% python3 -q
>>> import numpy as np
>>> np.set_printoptions(suppress=True, linewidth=140)
>>> arr = np.loadtxt("m.csv", delimiter=",")
>>> arr.round(2) + 0
array([[ 0.  , -7.98,  5.3 ,  0.41,  7.73,  2.45,  0.23, -5.06,  7.7 , -7.73, -3.04],
       [-0.22, -0.18, -0.11,  0.21,  0.7 ,  0.5 ,  0.54, -0.18,  0.7 , -0.44, -0.03],
       [-0.23, -0.12, -0.34,  0.  ,  0.15, -0.13, -0.37,  0.49, -0.24,  0.31, -0.85],
       [-0.6 , -3.  ,  2.4 , -0.12,  3.67,  1.09, -0.21, -2.33,  2.96, -3.05, -1.14],
       [ 0.27, -2.26,  2.05, -0.44,  3.62,  1.18,  0.1 , -2.32,  3.31, -3.67, -1.05],
       [-0.24, -2.18,  1.96,  0.21,  2.64,  0.81,  0.21, -2.05,  2.18, -2.7 , -1.14],
       [ 0.05,  5.1 , -3.16, -0.33, -4.59, -1.41, -0.03,  3.37, -5.  ,  4.8 ,  1.83],
       [ 0.3 ,  0.15, -0.17, -0.04,  0.08,  0.  ,  0.01, -0.02, -0.4 ,  0.4 ,  0.06],
       [ 0.19, -1.06,  1.04, -0.58,  1.46,  0.17, -0.13, -1.01,  1.73, -1.9 , -0.86],
       [ 0.1 , -1.9 ,  1.21,  0.05,  1.57,  0.35, -0.13, -1.52,  2.25, -2.39, -0.56],
       [-0.26, -0.15,  0.42, -0.66,  0.42,  0.61, -0.11, -0.11, -0.29, -0.43, -0.03],
       [ 0.19, -2.52,  2.04, -0.01,  2.73,  1.27,  0.58, -1.67,  2.43, -3.02, -1.13],
       [-0.14, -6.72,  4.68,  0.11,  6.49,  2.44, -0.12, -4.66,  6.85, -6.62, -2.35],
       [-0.13, -1.58,  1.62, -0.04,  2.02,  0.58, -0.21, -1.55,  1.76, -2.5 , -0.52],
       [-0.05, -2.89,  1.31, -0.58,  3.1 ,  1.15,  0.12, -1.34,  2.73, -2.53, -0.77],
       [ 0.05,  3.33, -1.92,  0.04, -3.48, -1.01, -0.16,  2.02, -3.18,  3.09,  0.92],
       [-0.05, -4.09,  2.43,  0.04,  4.28,  1.31, -0.37, -3.11,  3.85, -3.75, -1.45],
       [ 0.47, -1.72,  0.79,  0.1 ,  1.56,  0.38, -0.17, -0.31,  1.1 , -1.07, -0.47],
       [-0.05, -0.81,  0.63,  0.33,  1.3 ,  0.51,  0.04, -0.34,  1.47, -1.08,  0.06],
       [ 0.37,  3.72, -2.49, -0.02, -4.08, -1.31,  0.25,  2.98, -3.6 ,  3.55,  1.65],
       [ 0.51,  0.63, -0.62,  0.15, -0.4 ,  0.42,  0.15,  0.06, -0.91,  0.33,  0.19],
       [-0.54,  0.29,  0.73, -0.12,  0.99,  0.41, -0.13, -0.56, -0.05, -0.53, -0.52],
       [-0.24, -0.55,  0.69, -0.22,  0.7 , -0.01, -0.46, -0.64,  0.13, -0.56, -0.05],
       [ 0.13,  2.71, -2.09,  0.31, -2.64, -0.94,  0.37,  2.37, -2.39,  2.74,  1.34],
       [-0.34, -3.6 ,  1.58, -0.4 ,  2.93,  1.37, -0.44, -2.  ,  3.18, -3.27, -1.01],
       [ 0.37,  0.93, -0.46, -0.27, -0.56, -0.02,  0.04,  0.49, -1.59,  0.6 ,  0.02],
       [ 0.18,  0.62, -0.17, -0.05, -0.76, -0.73, -0.08,  0.71, -0.96,  1.18,  0.5 ],
       [ 0.03,  0.17,  0.01, -0.06, -0.08, -0.08, -0.22,  0.2 , -0.53,  0.53,  0.11],
       [ 0.25,  1.81, -0.52,  0.59, -1.6 , -0.6 , -0.27,  0.96, -1.12,  1.26, -0.1 ],
       [ 0.79,  1.53, -1.35,  0.36, -1.91, -0.21, -0.8 ,  1.34, -2.09,  1.76,  0.92],
       [ 0.57, -1.54,  0.91,  0.36,  1.55,  0.36, -0.64, -1.64,  1.85, -1.2 , -0.47],
       [ 0.12, -3.7 ,  2.32, -0.68,  3.73,  0.98,  0.09, -2.21,  3.09, -3.28, -1.17],
       [-0.1 , -3.2 ,  2.76,  0.26,  3.68,  1.49, -0.1 , -2.43,  4.26, -4.41, -1.15],
       [ 0.08, -6.2 ,  3.64,  0.11,  5.69,  1.81,  0.54, -3.7 ,  5.65, -5.67, -2.29]])
>>> Ac = (arr - arr.mean(axis=0)) / arr.std(axis=0)
>>> print(np.round(Ac.std(axis=0), 2))
[1. 1. 1. 1. 1. 1. 1. 1. 1. 1. 1.]
>>> b = np.linalg.lstsq(np.delete(Ac, 10, axis=1), Ac[:, 10])[0]
>>> np.abs(b).argmax()
np.int64(9)
>>> b.round(2) + 0
array([ 0.04,  0.35, -0.08, -0.07, -0.6 ,  0.25,  0.  ,  0.11,  0.68,  0.74])
>>> round(float(1 - np.var(Ac[:, 10] - np.delete(Ac, 10, axis=1) @ b)), 2)
0.94
